In [1]: import numpy as np

In [2]: import numpy.linalg as la

In [3]: np.set_printoptions(suppress=True, linewidth=200)

In [4]: rnd = lambda a: np.round(a, 3) + 0

In [5]: basis = np.array([[1, -1, -3, 0, 3], [1, 3, -2, 3, 3], [1, 0, 2, -2, -2]])

In [6]: m1 = np.repeat(basis, 24 // 3, axis=0)

In [7]: rng = np.random.default_rng(38148)

In [8]: m1 = m1 + 0.02 * rng.normal(size=m1.shape)

In [9]: print(rnd(m1))
[[ 1.01  -1.023 -2.975 -0.017  2.998]
 [ 0.983 -1.011 -2.971 -0.008  3.012]
 [ 1.004 -1.015 -2.992 -0.003  3.014]
 [ 0.998 -0.97  -3.015  0.016  2.958]
 [ 1.006 -0.953 -3.01  -0.002  3.007]
 [ 1.038 -1.    -2.985  0.001  2.986]
 [ 1.014 -0.994 -3.    -0.007  2.999]
 [ 1.003 -1.014 -2.988  0.     2.993]
 [ 0.985  2.991 -2.003  2.99   3.003]
 [ 0.98   2.996 -2.013  2.982  3.018]
 [ 0.984  3.003 -1.975  3.033  2.996]
 [ 1.015  3.008 -2.028  3.032  3.02 ]
 [ 1.013  3.018 -1.977  2.983  3.015]
 [ 1.017  3.001 -1.976  3.     3.044]
 [ 0.994  3.05  -1.981  2.996  2.961]
 [ 1.015  2.969 -1.997  3.021  2.997]
 [ 1.016 -0.004  2.028 -2.015 -1.985]
 [ 0.995  0.023  1.994 -2.004 -1.996]
 [ 0.998 -0.017  1.998 -2.001 -1.99 ]
 [ 1.007  0.033  1.965 -1.994 -1.993]
 [ 1.026 -0.036  2.025 -2.01  -1.971]
 [ 0.985  0.005  1.988 -2.035 -1.995]
 [ 0.969  0.035  1.992 -2.012 -1.994]
 [ 0.989  0.007  2.002 -2.011 -2.01 ]]

In [10]: B = m1 / la.norm(m1, axis=1, keepdims=True)

In [11]: G = B @ B.T

In [12]: rnd(G[22])
Out[12]: array([-0.681, -0.685, -0.684, -0.688, -0.686, -0.681, -0.683, -0.684, -0.736, -0.736, -0.734, -0.735, -0.73 , -0.733, -0.729, -0.735,  1.   ,  1.   ,  1.   ,  1.   ,  1.   ,  1.   ,  1.   ,  1.   ])

In [13]: print((G - 2 * np.eye(24)).round(6).argmax(axis=1))
[ 2  2  7  4  6  6  7  2  9  8  8 15 13 12 12 11 18 23 16 17 16 23 17 17]

In [14]: th = np.radians(135)

In [15]: r_ = np.eye(5)

In [16]: r_[4, 4] = r_[0, 0] = np.cos(th)

In [17]: r_[4, 0], r_[0, 4] = -np.sin(th), np.sin(th)

In [18]: print(rnd(r_))
[[-0.707  0.     0.     0.     0.707]
 [ 0.     1.     0.     0.     0.   ]
 [ 0.     0.     1.     0.     0.   ]
 [ 0.     0.     0.     1.     0.   ]
 [-0.707  0.     0.     0.    -0.707]]

In [19]: B = m1 @ r_.T

In [20]: rnd(la.det(r_)), rnd(np.trace(r_))
Out[20]: (np.float64(1.0), np.float64(1.586))

In [21]: np.allclose(m1 @ m1.T, B @ B.T)
Out[21]: True

In [22]: rnd(np.abs(B - m1).max(axis=0))
Out[22]: array([3.145, 0.   , 0.   , 0.   , 5.914])

In [23]: B = np.c_[m1[:, :2] @ np.array([[-5, 0], [2, 2]]), np.array([0, -1, -1, 2, -2, 2, -1, 0, 2, -1, 0, -2, -2, -2, 2, 0, -1, -1, -1, 0, -1, 1, -2, 0])]

In [24]: print(rnd(B))
[[-7.096 -2.046  0.   ]
 [-6.937 -2.021 -1.   ]
 [-7.051 -2.03  -1.   ]
 [-6.93  -1.941  2.   ]
 [-6.939 -1.907 -2.   ]
 [-7.187 -1.999  2.   ]
 [-7.057 -1.988 -1.   ]
 [-7.045 -2.028  0.   ]
 [ 1.055  5.982  2.   ]
 [ 1.091  5.991 -1.   ]
 [ 1.086  6.007  0.   ]
 [ 0.939  6.015 -2.   ]
 [ 0.971  6.036 -2.   ]
 [ 0.918  6.001 -2.   ]
 [ 1.131  6.099  2.   ]
 [ 0.861  5.938  0.   ]
 [-5.087 -0.008 -1.   ]
 [-4.929  0.047 -1.   ]
 [-5.022 -0.034 -1.   ]
 [-4.968  0.066  0.   ]
 [-5.202 -0.073 -1.   ]
 [-4.912  0.011  1.   ]
 [-4.774  0.069 -2.   ]
 [-4.931  0.013  0.   ]]

In [25]: print(rnd(la.norm(la.qr(m1)[0].T @ B, axis=0) ** 2 / ((B ** 2).sum(axis=0) + 1e-12)))
[1.    1.    0.346]

In [26]: rnd(la.lstsq(m1, B[:, 0])[0])
Out[26]: array([-5.,  2.,  0.,  0.,  0.])

In [27]: la.matrix_rank(np.c_[m1, B])
Out[27]: np.int64(6)

In [28]: rnd(la.norm(B - m1 @ la.lstsq(m1, B)[0], axis=0))
Out[28]: array([0.   , 0.   , 5.423])
